$ python3 -q
>>> import numpy as np
>>> np.set_printoptions(precision=2, suppress=True, linewidth=100)
>>> W0 = np.load("test11.npy")
>>> print(W0)
[[0. 1. 1. 1.]
 [1. 0. 1. 1.]
 [1. 1. 0. 1.]
 [1. 1. 1. 0.]]
>>> print([round(float(np.linalg.det(W0[:i, :i])), 2) + 0 for i in range(1, 5)])
[0.0, -1.0, 2.0, -3.0]
>>> print(np.trace(W0))
0.0
>>> print(np.allclose(W0 @ W0.T, W0.T @ W0))
True
>>> print((W0 + W0.T) / 2)
[[0. 1. 1. 1.]
 [1. 0. 1. 1.]
 [1. 1. 0. 1.]
 [1. 1. 1. 0.]]
>>> print(np.linalg.matrix_power(W0, 2))
[[3. 2. 2. 2.]
 [2. 3. 2. 2.]
 [2. 2. 3. 2.]
 [2. 2. 2. 3.]]
>>> print(np.round(np.linalg.det(W0), 2))
-3.0
>>> print((W0 - W0.T) / 2)
[[0. 0. 0. 0.]
 [0. 0. 0. 0.]
 [0. 0. 0. 0.]
 [0. 0. 0. 0.]]
>>> print(np.sort(np.abs(np.linalg.eigvals(W0))))
[1. 1. 1. 3.]
>>> O, _ = np.linalg.qr(np.array([[-1.1, 1.1, -0.1, 0.9, 0.6, 0.3, 1.8, -1.1, 0.4],
...     [1.6, -2.3, 1.3, 1.4, 0.6, 2.2, 1.1, 0.8, 0.2],
...     [1.8, 0.6, 1.4, -0.1, -2.2, -0.5, -1.8, -0.8, -1.3],
...     [-0.8, -1.0, 0.7, -1.4, 2.0, 1.3, 0.7, 1.0, -0.6],
...     [-1.2, -0.6, -1.2, 0.6, -0.3, -0.2, 0.2, -0.2, -0.8],
...     [0.0, 0.5, -1.7, 1.0, 0.1, 0.3, -1.0, -1.8, -1.1],
...     [0.4, -1.0, 1.2, 0.7, 0.2, 0.1, 0.6, -1.2, 0.3],
...     [0.7, 0.9, -0.8, -1.1, 0.7, -0.4, -0.2, 4.2, -1.0],
...     [-0.2, 0.8, -0.2, -0.7, -2.1, -0.3, 0.1, -0.3, -0.7]]))
>>> m1 = O[:, :7]
>>> print(m1)
[[-0.35  0.26 -0.34  0.56  0.37 -0.33  0.22]
 [ 0.51 -0.6   0.14  0.23  0.08 -0.44  0.28]
 [ 0.58  0.31 -0.31  0.06 -0.26 -0.06 -0.4 ]
 [-0.26 -0.37 -0.29 -0.54  0.24 -0.39 -0.34]
 [-0.38 -0.27  0.35  0.11 -0.43  0.14  0.05]
 [ 0.    0.15  0.62  0.27  0.13 -0.3  -0.46]
 [ 0.13 -0.28 -0.26  0.22  0.02  0.4   0.15]
 [ 0.22  0.33  0.33 -0.42  0.4   0.05  0.46]
 [-0.06  0.23 -0.08 -0.16 -0.61 -0.51  0.38]]
>>> u = np.array([3, -2, 1])
>>> print(np.cross(m1[8, :3], m1[0, :3]))
[-0.06  0.01  0.07]
>>> x0 = np.array([1, 2, 2, 1, 3, 1, 3])
>>> y = m1 @ x0
>>> print(np.linalg.lstsq(m1, y)[0])
[1. 2. 2. 1. 3. 1. 3.]
>>> print(np.linalg.solve(m1.T @ m1, m1.T @ y))
[1. 2. 2. 1. 3. 1. 3.]
>>> rng = np.random.default_rng(140)
>>> y = y + 0.3 * rng.normal(size=9)
>>> print(y)
[ 1.11  1.   -1.75 -2.05 -1.62  0.64 -0.07  3.34 -1.37]
>>> coef, *_ = np.linalg.lstsq(m1, y)
>>> print(coef)
[1.09 1.23 1.95 0.65 3.4  0.51 2.55]
>>> print(np.round(m1.T @ (y - m1 @ coef), 2) + 0)
[0. 0. 0. 0. 0. 0. 0.]
>>> def softmax(z):
...     e = np.exp(z - z.max(axis=-1, keepdims=True))
...     return e / e.sum(axis=-1, keepdims=True)
... 
>>> print(softmax(m1).sum(axis=1))
[1. 1. 1. 1. 1. 1. 1. 1. 1.]
>>> print(softmax(m1[3]))
[0.14 0.13 0.14 0.11 0.23 0.12 0.13]
>>> scores = m1 @ m1.T / np.sqrt(7)
>>> print(softmax(scores))
[[0.15 0.11 0.1  0.11 0.1  0.11 0.11 0.1  0.11]
 [0.1  0.15 0.1  0.11 0.1  0.11 0.11 0.11 0.11]
 [0.1  0.11 0.15 0.11 0.1  0.11 0.11 0.1  0.11]
 [0.11 0.11 0.1  0.15 0.1  0.11 0.1  0.1  0.11]
 [0.1  0.11 0.1  0.11 0.14 0.11 0.11 0.1  0.12]
 [0.11 0.11 0.11 0.11 0.11 0.15 0.1  0.11 0.1 ]
 [0.11 0.12 0.11 0.11 0.11 0.1  0.13 0.11 0.1 ]
 [0.11 0.11 0.1  0.11 0.1  0.11 0.1  0.15 0.11]
 [0.11 0.11 0.11 0.11 0.11 0.1  0.1  0.11 0.15]]
>>> print(softmax(scores + np.triu(np.full(scores.shape, -np.inf), 1)))
[[1.   0.   0.   0.   0.   0.   0.   0.   0.  ]
 [0.41 0.59 0.   0.   0.   0.   0.   0.   0.  ]
 [0.29 0.3  0.41 0.   0.   0.   0.   0.   0.  ]
 [0.22 0.23 0.22 0.32 0.   0.   0.   0.   0.  ]
 [0.19 0.2  0.18 0.19 0.25 0.   0.   0.   0.  ]
 [0.16 0.16 0.16 0.15 0.16 0.21 0.   0.   0.  ]
 [0.14 0.15 0.14 0.13 0.14 0.13 0.17 0.   0.  ]
 [0.12 0.12 0.12 0.12 0.11 0.12 0.12 0.17 0.  ]
 [0.11 0.11 0.11 0.11 0.11 0.1  0.1  0.11 0.15]]
>>> print(np.round(softmax(scores)[3] @ m1, 2) + 0)
[ 0.03 -0.04  0.    0.01  0.01 -0.18  0.02]
>>> X = np.load("x.npy")
>>> print(X)
[[-0.16 -0.11 -0.68  0.71]
 [ 0.71 -0.57  0.26  0.32]
 [ 0.16 -0.43 -0.63 -0.63]
 [ 0.66  0.69 -0.29 -0.01]]
>>> # keeps lengths
>>> print(np.linalg.norm(X, axis=0))
[1. 1. 1. 1.]
>>> print(np.linalg.pinv(X))
[[-0.16  0.71  0.16  0.66]
 [-0.11 -0.57 -0.43  0.69]
 [-0.68  0.26 -0.63 -0.29]
 [ 0.71  0.32 -0.63 -0.01]]
>>> print(np.round(X @ X.T, 2) + 0)
[[1. 0. 0. 0.]
 [0. 1. 0. 0.]
 [0. 0. 1. 0.]
 [0. 0. 0. 1.]]
>>> print(np.round(X.T @ X, 2) + 0)
[[1. 0. 0. 0.]
 [0. 1. 0. 0.]
 [0. 0. 1. 0.]
 [0. 0. 0. 1.]]
>>> print(round(X[:, 0] @ X[:, 1], 2))
-0.0
>>> print(np.linalg.svd(X, compute_uv=False))
[1. 1. 1. 1.]
>>> x0 = np.array([6, 9, 1, 5])
>>> y = X @ x0
>>> coef, lr = np.zeros(4), 1 / np.linalg.norm(X, 2) ** 2
>>> for i in range(60):
...     coef -= lr * X.T @ (X @ coef - y)
...     if i % 10 == 0: print(i, round(np.linalg.norm(X @ coef - y), 2))
... 
0 0.0
10 0.0
20 0.0
30 0.0
40 0.0
50 0.0
>>> print(np.round(np.linalg.cond(X), 2))
1.0
>>> O, vecs = np.linalg.qr(X[:, :3])[0], np.linalg.qr(X[:, 3:])[0]
>>> sigma = np.linalg.svd(O.T @ vecs, compute_uv=False)
>>> print(np.degrees(np.arccos(sigma.clip(0, 1))))
[90.]
>>> print((sigma > 0.9).sum())
0
>>> other = np.array([[1, 2, 0, 2], [2, 3, 2, 2], [1, 0, 3, 0], [2, 1, 1, 2]])
>>> mat = np.triu(other, 1)
>>> print(mat)
[[0 2 0 2]
 [0 0 2 2]
 [0 0 0 0]
 [0 0 0 0]]
>>> # rank 2
>>> left, sigma, VT = np.linalg.svd(mat)
>>> vecs = VT[:(sigma > 1e-8).sum()]
>>> x0 = mat[0] + 5 * mat[1] + rng.integers(2) * np.eye(4)[2]
>>> print(x0)
[ 0.  2. 11. 12.]
>>> print(np.allclose(vecs.T @ vecs @ x0, x0))
False
>>> print(round(float(np.linalg.norm(x0 - vecs.T @ vecs @ x0)), 2))
0.58
>>> print(np.linalg.matrix_rank(np.vstack([mat, x0])))
3
>>> print(vecs.T @ vecs)
[[ 0.    0.    0.    0.  ]
 [ 0.    0.67 -0.33  0.33]
 [ 0.   -0.33  0.67  0.33]
 [ 0.    0.33  0.33  0.67]]
>>> F = np.load("dump.npy")
>>> print(F)
[[1.   0.2  0.04 0.01 0.   0.   0.   0.   0.   0.   0.  ]
 [0.2  1.   0.2  0.04 0.01 0.   0.   0.   0.   0.   0.  ]
 [0.04 0.2  1.   0.2  0.04 0.01 0.   0.   0.   0.   0.  ]
 [0.01 0.04 0.2  1.   0.2  0.04 0.01 0.   0.   0.   0.  ]
 [0.   0.01 0.04 0.2  1.   0.2  0.04 0.01 0.   0.   0.  ]
 [0.   0.   0.01 0.04 0.2  1.   0.2  0.04 0.01 0.   0.  ]
 [0.   0.   0.   0.01 0.04 0.2  1.   0.2  0.04 0.01 0.  ]
 [0.   0.   0.   0.   0.01 0.04 0.2  1.   0.2  0.04 0.01]
 [0.   0.   0.   0.   0.   0.01 0.04 0.2  1.   0.2  0.04]
 [0.   0.   0.   0.   0.   0.   0.01 0.04 0.2  1.   0.2 ]
 [0.   0.   0.   0.   0.   0.   0.   0.01 0.04 0.2  1.  ]]
>>> u = np.array([-2, 0, 3])
>>> print(np.polyval(u, F[0]))
[1.   2.92 3.   3.   3.   3.   3.   3.   3.   3.   3.  ]
>>> print(np.round(np.correlate(F[0], F[7], "full"), 2) + 0)
[0.01 0.04 0.21 1.04 0.41 0.12 0.04 0.01 0.   0.   0.   0.   0.   0.   0.   0.   0.   0.   0.
 0.   0.  ]
>>> print(np.convolve(F[0], u))
[-2.   -0.4   2.92  0.58  0.12  0.03  0.    0.    0.    0.    0.    0.    0.  ]
>>> x0 = np.ones(11)
>>> for _ in range(6):
...     x0 = F @ x0
...     x0 /= np.linalg.norm(x0)
...     print(round(x0 @ F @ x0, 2))
... 
1.45
1.46
1.46
1.47
1.47
1.47
>>> print(x0)
[0.17 0.27 0.32 0.34 0.35 0.35 0.35 0.34 0.32 0.27 0.17]
>>> print(np.round(np.linalg.det(F), 2))
0.66
>>> print(np.trace(F))
11.0
>>> feats = np.loadtxt("a.csv", delimiter=",")
>>> print(feats)
[[0.5 0.  0.  0.5]
 [0.  0.5 0.5 0. ]
 [0.  0.  0.5 0.5]
 [0.  0.  0.  1. ]]
>>> print(np.linalg.matrix_power(feats - np.diag(np.diag(feats)), 4))
[[0. 0. 0. 0.]
 [0. 0. 0. 0.]
 [0. 0. 0. 0.]
 [0. 0. 0. 0.]]
>>> print(feats @ feats)
[[0.25 0.   0.   0.75]
 [0.   0.25 0.5  0.25]
 [0.   0.   0.25 0.75]
 [0.   0.   0.   1.  ]]
>>> labels = rng.permutation(4)
>>> print(labels)
[3 2 0 1]
>>> other = feats[labels][:, labels]
>>> print(np.sort(np.abs(np.linalg.eigvals(other))))
[0.5 0.5 0.5 1. ]
>>> print(np.linalg.eigvals(feats))
[0.5 0.5 0.5 1. ]
>>> print(round(float(np.linalg.det(feats.T)), 2))
0.13
>>> print(np.einsum("ij,ji->", feats, feats))
1.75
>>> print(np.einsum("ii->", feats))
2.5
>>> print(round(float(np.linalg.det(feats[::-1])), 2))
0.13
>>> print(np.poly(feats))
[ 1.   -2.5   2.25 -0.88  0.12]
>>> J = np.load("w.npy")
>>> print(J)
[[ 15 -15  20   5  -5]
 [ -3   3  -4  -1   1]
 [ -3   3  -4  -1   1]
 [ 12 -12  16   4  -4]
 [ -9   9 -12  -3   3]
 [ 15 -15  20   5  -5]
 [ -6   6  -8  -2   2]
 [  9  -9  12   3  -3]
 [  3  -3   4   1  -1]
 [  3  -3   4   1  -1]
 [ -3   3  -4  -1   1]]
>>> other = J[0, 0] * J[1:] - np.outer(J[1:, 0], J[0])
>>> print(other)
[[0 0 0 0 0]
 [0 0 0 0 0]
 [0 0 0 0 0]
 [0 0 0 0 0]
 [0 0 0 0 0]
 [0 0 0 0 0]
 [0 0 0 0 0]
 [0 0 0 0 0]
 [0 0 0 0 0]
 [0 0 0 0 0]]
>>> print(J[:, 0] / J[0, 0])
[ 1.  -0.2 -0.2  0.8 -0.6  1.  -0.4  0.6  0.2  0.2 -0.2]
>>> print(np.linalg.matrix_rank(other), np.linalg.matrix_rank(J))
0 1
>>> print(np.flatnonzero(~other.round(6).any(axis=1)))
[0 1 2 3 4 5 6 7 8 9]
>>> Ac = J - J.mean(axis=0)
>>> vecs = np.linalg.svd(Ac)[2][:1]
>>> other = Ac - Ac @ vecs.T @ vecs
>>> print(np.cov(Ac @ vecs.T, rowvar=False))
295.2000000000002
>>> print(np.diag(vecs.T @ vecs))
[0.25 0.25 0.44 0.03 0.03]
>>> C2 = np.cov(J, rowvar=False)
>>> print(np.argwhere(np.triu(np.abs(np.corrcoef(J.T)) > 0.8, 1)))
[[0 1]
 [0 2]
 [0 3]
 [0 4]
 [1 2]
 [1 3]
 [1 4]
 [2 3]
 [2 4]
 [3 4]]
>>> print(round(float(np.corrcoef(J[:, 1], J[:, 3])[0, 1]), 2))
-1.0
>>> print(np.median(J, axis=0))
[ 3. -3.  4.  1. -1.]
>>> print(J.std(axis=0))
[ 8.19  8.19 10.92  2.73  2.73]
>>> print(np.round(np.polyfit(J[:, 1], J[:, 3], 1), 2) + 0)
[-0.33  0.  ]
>>> labels = J[:, 3] > np.median(J[:, 3])
>>> u = J[labels].mean(axis=0) - J[~labels].mean(axis=0)
>>> print(((J - J.mean(axis=0)) @ u > 0).astype(int))
[1 0 0 1 0 1 0 1 0 0 0]
>>> print(labels.astype(int))
[1 0 0 1 0 1 0 1 0 0 0]
>>> print((((J - J.mean(axis=0)) @ u > 0) == labels).mean())
1.0
>>> K = np.load("out6.npy")
>>> print(K)
[[ 0.36  2.58  0.14  1.48]
 [ 0.72  0.98  1.82 -2.05]
 [ 1.43 -1.18  1.79  1.53]
 [ 2.51  0.03 -1.56 -0.5 ]]
>>> print(K.ravel(order="F"))
[ 0.36  0.72  1.43  2.51  2.58  0.98 -1.18  0.03  0.14  1.82  1.79 -1.56  1.48 -2.05  1.53 -0.5 ]
>>> print(K.reshape(-1, 2))
[[ 0.36  2.58]
 [ 0.14  1.48]
 [ 0.72  0.98]
 [ 1.82 -2.05]
 [ 1.43 -1.18]
 [ 1.79  1.53]
 [ 2.51  0.03]
 [-1.56 -0.5 ]]
>>> t3 = K.reshape(4, 2, -1)
>>> print(t3.sum(axis=1))
[[ 0.5   4.06]
 [ 2.54 -1.07]
 [ 3.22  0.35]
 [ 0.95 -0.48]]
>>> print(np.swapaxes(t3, 1, 2)[2])
[[ 1.43  1.79]
 [-1.18  1.53]]
>>> print(np.einsum("ihd,jhd->hij", t3, t3).shape)
(2, 4, 4)
>>> x0 = np.array([2, 2, 0, 3])
>>> y = K @ x0
>>> coef, lr = np.zeros(4), 1 / np.linalg.norm(K, 2) ** 2
>>> for i in range(200):
...     coef -= lr * K.T @ (K @ coef - y)
...     if i % 50 == 0: print(i, round(np.linalg.norm(K @ coef - y), 2))
... 
0 0.0
50 0.0
100 0.0
150 0.0
>>> print(round(np.linalg.cond(K), 2))
1.0
>>> print(np.linalg.norm(K, axis=1))
[3. 3. 3. 3.]
>>> print(round(np.linalg.norm(K, 2), 2))
3.0
>>> print(np.linalg.norm(K, axis=0))
[3. 3. 3. 3.]
>>> print(np.round(np.linalg.norm(K) ** 2 / np.linalg.norm(K, 2) ** 2, 2))
4.0
>>> print(np.linalg.norm(K, axis=1).argmax())
1
>>> print(round(float(np.linalg.norm(K[0] - K[2])), 2))
4.24
>>> print(K[0] @ K[2])
0.0
>>> print(np.sort(np.abs(np.linalg.eigvals(K))))
[3. 3. 3. 3.]
